In [1]: import numpy as np

In [2]: np.set_printoptions(precision=2, suppress=True, linewidth=120)

In [3]: M = np.load("out10.npy")

In [4]: print(M)
[[ 0.49 -0.18  0.55  0.65]
 [-0.18  0.93  0.2   0.23]
 [ 0.55  0.2   0.4  -0.7 ]
 [ 0.65  0.23 -0.7   0.18]]

In [5]: ev, V = np.linalg.eig(M)

In [6]: print(np.round(M @ V[:, 0] - ev[0] * V[:, 0], 2) + 0)
[0. 0. 0. 0.]

In [7]: print(np.sort(np.linalg.eigvals(M @ M)))
[1. 1. 1. 1.]

In [8]: print(np.sort(np.linalg.eigvals(np.linalg.inv(M))))
[-1.  1.  1.  1.]

In [9]: print(ev)
[ 1. -1.  1.  1.]

In [10]: x0 = np.array([-2, -5, 3, -4])

In [11]: target = M @ x0

In [12]: print(target)
[-0.99 -4.63  1.89 -5.29]

In [13]: print(np.round(np.linalg.solve(M, M[:, 0]), 2) + 0)
[1. 0. 0. 0.]

In [14]: r0 = np.array([-2, 1, 0, 1])

In [15]: other = M + np.outer(r0, np.eye(4)[0])

In [16]: print(np.round(np.linalg.det(other) / np.linalg.det(M), 2), round(1 + np.linalg.solve(M, r0)[0], 2))
0.48 0.48

In [17]: K = np.loadtxt("test10.csv", delimiter=",")

In [18]: print(K)
[[-8. -5.]
 [10.  7.]]

In [19]: r0, g = K[1], K[0]

In [20]: print(r0 @ r0)
149.0

In [21]: p = (r0 @ g) / (r0 @ r0) * r0

In [22]: print(g - p)
[-0.28  0.4 ]

In [23]: print(round(float((g - p) @ r0), 2))
0.0

In [24]: proj = np.triu(np.array([[2, 0], [-2, 0]]), 1) + np.eye(2)

In [25]: other = proj @ K @ np.linalg.inv(proj)

In [26]: print(proj @ K - K @ proj)
[[0. 0.]
 [0. 0.]]

In [27]: print(np.poly(other))
[ 1.  1. -6.]

In [28]: x0 = np.array([4, 1])

In [29]: target = K @ x0

In [30]: c, lr = np.zeros(2), 1 / np.linalg.norm(K, 2) ** 2

In [31]: for i in range(5):
    ...:     c -= lr * K.T @ (K @ c - target)
    ...:     if i % 1 == 0: print(i, round(np.linalg.norm(K @ c - target), 2))
    ...: 
0 0.54
1 0.54
2 0.54
3 0.54
4 0.54

In [32]: print(c)
[3.22 2.16]

In [33]: print([round(float(x), 2) for x in np.linalg.svd(K, compute_uv=False)[:3]])
[15.42, 0.39]

In [34]: print(np.linalg.cond(K) > 100)
False

In [35]: print(np.abs(np.linalg.svd(K)[2][-1]))
[0.56 0.83]

In [36]: print(np.linalg.matrix_rank(K, rtol=0.1))
1

In [37]: print(round(np.log10(np.linalg.cond(K))))
2

In [38]: r0 = np.array([4, 5, 0])

In [39]: print(np.array([np.convolve(row, r0, "same") for row in K]))
[[-32. -60. -25.]
 [ 40.  78.  35.]]

In [40]: print(np.convolve(K[1], r0))
[40. 78. 35.  0.]

In [41]: X = np.load("arr.npy")

In [42]: print(X)
[[3. 1. 1.]
 [1. 3. 1.]
 [1. 1. 3.]]

In [43]: r0 = np.array([1, 0, 0])

In [44]: print(np.correlate(X[0], X[1], "full"))
[ 3. 10.  7.  4.  1.]

In [45]: print(np.polyval(r0, X[0]))
[9. 1. 1.]

In [46]: print(np.cross(X[0, :3], X[1, :3]))
[-2. -2.  8.]

In [47]: r0 = np.array([1, 1, 0])

In [48]: other = X + np.outer(r0, np.eye(3)[1])

In [49]: print(np.linalg.matrix_rank(other - X))
1

In [50]: print(other)
[[3. 2. 1.]
 [1. 4. 1.]
 [1. 1. 3.]]

In [51]: x0 = np.array([0, -2, -2])

In [52]: h = np.maximum(other @ x0, 0)

In [53]: print(np.flatnonzero(h > 1e-9))
[]

In [54]: print((X @ X)[0])
[11.  7.  7.]

In [55]: print(np.sort(np.abs(np.fft.fft(X[0]))), np.sort(np.linalg.svd(X, compute_uv=False)))
[2. 2. 5.] [2. 2. 5.]

In [56]: print(X @ np.ones(3))
[5. 5. 5.]

In [57]: print(np.allclose(X @ X.T, X.T @ X))
True

In [58]: print(X @ (-1.0) ** np.arange(3))
[ 3. -1.  3.]

In [59]: m1 = np.load("case14.npy")

In [60]: print(m1)
[[ -3.44  18.66   6.34]
 [-19.65  -0.32   3.72]
 [-19.06   4.23  -4.32]
 [ -4.36 -18.17  -7.13]
 [  1.99  10.43 -16.95]
 [ 19.64  -2.68   2.65]
 [-12.77  14.94   3.71]
 [ -0.01  19.99  -0.54]
 [ 14.46   2.9   13.51]
 [  7.48  18.53  -0.89]
 [-17.77  -8.23   4.07]
 [  7.2  -16.08   9.46]
 [-11.19 -10.41 -12.9 ]
 [ 17.55  -9.14   2.89]
 [ 11.75  10.18  12.58]
 [ 10.49  15.62   6.79]]

In [61]: other = np.c_[m1[:, :2] @ np.array([[-6, 5], [9, -7]]), np.array([1, 7, 4, 9, 0, 7, 8, 8, 0, 4, 4, 0, 7, 4, 5, 0])]

In [62]: print(other)
[[ 188.58 -147.82    1.  ]
 [ 115.02  -96.01    7.  ]
 [ 152.43 -124.91    4.  ]
 [-137.37  105.39    9.  ]
 [  81.93  -63.06    0.  ]
 [-141.96  116.96    7.  ]
 [ 211.08 -168.43    8.  ]
 [ 179.97 -139.98    8.  ]
 [ -60.66   52.      0.  ]
 [ 121.89  -92.31    4.  ]
 [  32.55  -31.24    4.  ]
 [-187.92  148.56    0.  ]
 [ -26.55   16.92    7.  ]
 [-187.56  151.73    4.  ]
 [  21.12  -12.51    5.  ]
 [  77.64  -56.89    0.  ]]

In [63]: print(np.round(np.linalg.norm(other - m1 @ np.linalg.lstsq(m1, other)[0], axis=0), 2) + 0)
[ 0.    0.   20.55]

In [64]: print(np.linalg.matrix_rank(np.c_[m1, other]))
4

In [65]: Xs = (other - other.mean(axis=0)) / other.std(axis=0)

In [66]: print(Xs.std(axis=0))
[1. 1. 1.]

In [67]: print(np.argwhere(np.abs(Xs) > 2))
[]

In [68]: c = np.linalg.lstsq(np.delete(Xs, 2, axis=1), Xs[:, 2])[0]

In [69]: print(c)
[-10.52 -10.59]

In [70]: rng = np.random.default_rng(63034)

In [71]: labels = rng.permutation(3)

In [72]: print(labels)
[0 1 2]

In [73]: other = X[labels][:, labels]

In [74]: print(np.round(np.linalg.det(other), 2), round(float(np.linalg.det(X[labels])), 2))
20.0 20.0

In [75]: print(np.allclose(other, X))
True

In [76]: print(other)
[[3. 1. 1.]
 [1. 3. 1.]
 [1. 1. 3.]]

In [77]: labels = m1[:, 1] > np.median(m1[:, 1])

In [78]: r0 = m1[labels].mean(axis=0) - m1[~labels].mean(axis=0)

In [79]: print(((m1 - m1.mean(axis=0)) @ r0 > 0).astype(int))
[1 0 1 0 1 0 1 1 0 1 0 0 0 0 1 1]

In [80]: print((((m1 - m1.mean(axis=0)) @ r0 > 0) == labels).mean())
1.0

In [81]: x0 = np.array([-2, 0, 0])

In [82]: target = m1 @ x0

In [83]: c, lr = np.zeros(3), 1 / np.linalg.norm(m1, 2) ** 2

In [84]: for i in range(10):
    ...:     c -= lr * m1.T @ (m1 @ c - target)
    ...:     if i % 2 == 0: print(i, round(np.linalg.norm(m1 @ c - target), 2))
    ...: 
0 16.18
2 6.42
4 3.22
6 1.62
8 0.81

In [85]: print(c.round(2) + 0)
[-1.99  0.   -0.02]

In [86]: data = np.tril(np.array([[1, 2, 4], [0, 8, 9], [1, 1, 7]]), -1) + np.eye(3, dtype=int)

In [87]: print(data)
[[1 0 0]
 [0 1 0]
 [1 1 1]]

In [88]: x0 = np.array([4, -2, 4])

In [89]: target = data @ x0

In [90]: c, lr = np.zeros(3), 1 / np.linalg.norm(data, 2) ** 2

In [91]: for i in range(200):
    ...:     c -= lr * data.T @ (data @ c - target)
    ...:     if i % 50 == 0: print(i, round(np.linalg.norm(data @ c - target), 2))
    ...: 
0 3.4
50 0.03
100 0.0
150 0.0

In [92]: print(round(float(np.linalg.cond(data)), 2))
3.73

In [93]: x0 = np.array([-1, 3, 1])

In [94]: h = np.maximum(data @ x0, 0)

In [95]: print(np.maximum(data @ x0, 0) - np.maximum(-data @ x0, 0))
[-1  3  3]

In [96]: print(np.flatnonzero(h > 1e-9))
[1 2]

In [97]: x0 = np.array([4, 4, 0])

In [98]: target = data @ x0

In [99]: print(target)
[4 4 8]

In [100]: print(np.linalg.solve(data, target + data[:, 2]))
[4. 4. 1.]

In [101]: print(np.linalg.solve(data.T, data[2]))
[0. 0. 1.]

In [102]: ev, V = np.linalg.eig(data)

In [103]: print(np.sort(np.linalg.eigvals(data @ data)))
[1. 1. 1.]

In [104]: print(np.prod(ev))
1.0

In [105]: W0 = np.loadtxt("data.csv", delimiter=",")

In [106]: print(W0)
[[1. 1.]
 [0. 0.]]

In [107]: labels = rng.permutation(2)

In [108]: print(labels)
[0 1]

In [109]: other = W0[labels][:, labels]

In [110]: print(np.round(np.linalg.det(other), 2), round(np.linalg.det(W0[labels]), 2))
0.0 0.0

In [111]: print(np.sort(np.abs(np.linalg.eigvals(other))))
[0. 1.]

In [112]: print(np.allclose(other, W0))
True

In [113]: print(np.diag(other))
[1. 0.]

In [114]: J = np.load("m.npy")

In [115]: print(J)
[[-0.7 -3.   1.   2. ]
 [ 3.   0.3  3.   0. ]
 [ 3.   0.  -0.7  3. ]
 [-1.  -3.   1.   2.3]]

In [116]: G = J.T @ J

In [117]: print(G)
[[ 19.49   6.     5.2    5.3 ]
 [  6.    18.09  -5.1  -12.9 ]
 [  5.2   -5.1   11.49   2.2 ]
 [  5.3  -12.9    2.2   18.29]]

In [118]: print(np.linalg.matrix_rank(G))
4

In [119]: print(np.linalg.eigvalsh(G)[::-1])
[32.42 24.18 10.72  0.04]

In [120]: print(np.allclose(G, G.T))
True

In [121]: print((J @ J.T).shape)
(4, 4)

In [122]: print(np.trace(G), (J ** 2).sum())
67.36 67.36

In [123]: q = G.astype(float).copy()

In [124]: for j in range(4):
     ...:     q[:, j] -= q[:, :j] @ (q[:, :j].T @ q[:, j])
     ...:     q[:, j] /= np.linalg.norm(q[:, j])
     ...: 

In [125]: print(q)
[[ 0.9   0.03 -0.05 -0.44]
 [ 0.28  0.72 -0.11  0.63]
 [ 0.24 -0.29  0.85  0.37]
 [ 0.24 -0.63 -0.51  0.53]]

In [126]: print(np.round(q.T @ q, 2) + 0)
[[1. 0. 0. 0.]
 [0. 1. 0. 0.]
 [0. 0. 1. 0.]
 [0. 0. 0. 1.]]

In [127]: A = np.loadtxt("dump.csv", delimiter=",")

In [128]: print(A)
[[-0.16  0.56  0.33 -0.75]
 [-0.97  0.07 -0.05  0.24]
 [-0.16 -0.54 -0.56 -0.61]
 [ 0.11  0.63 -0.76  0.11]]

In [129]: x0 = np.array([-2, -3, 3, -3])

In [130]: print(A @ np.eye(4)[0])
[-0.16 -0.97 -0.16  0.11]

In [131]: print((A @ x0).argmax())
2

In [132]: print(np.einsum("ij,j->i", A, x0))
[ 1.87  0.88  2.09 -4.73]

In [133]: print(A * x0)
[[ 0.32 -1.67  0.98  2.24]
 [ 1.94 -0.2  -0.14 -0.72]
 [ 0.32  1.61 -1.68  1.84]
 [-0.22 -1.89 -2.28 -0.34]]

In [134]: print((A * x0).sum(axis=1))
[ 1.87  0.88  2.09 -4.73]
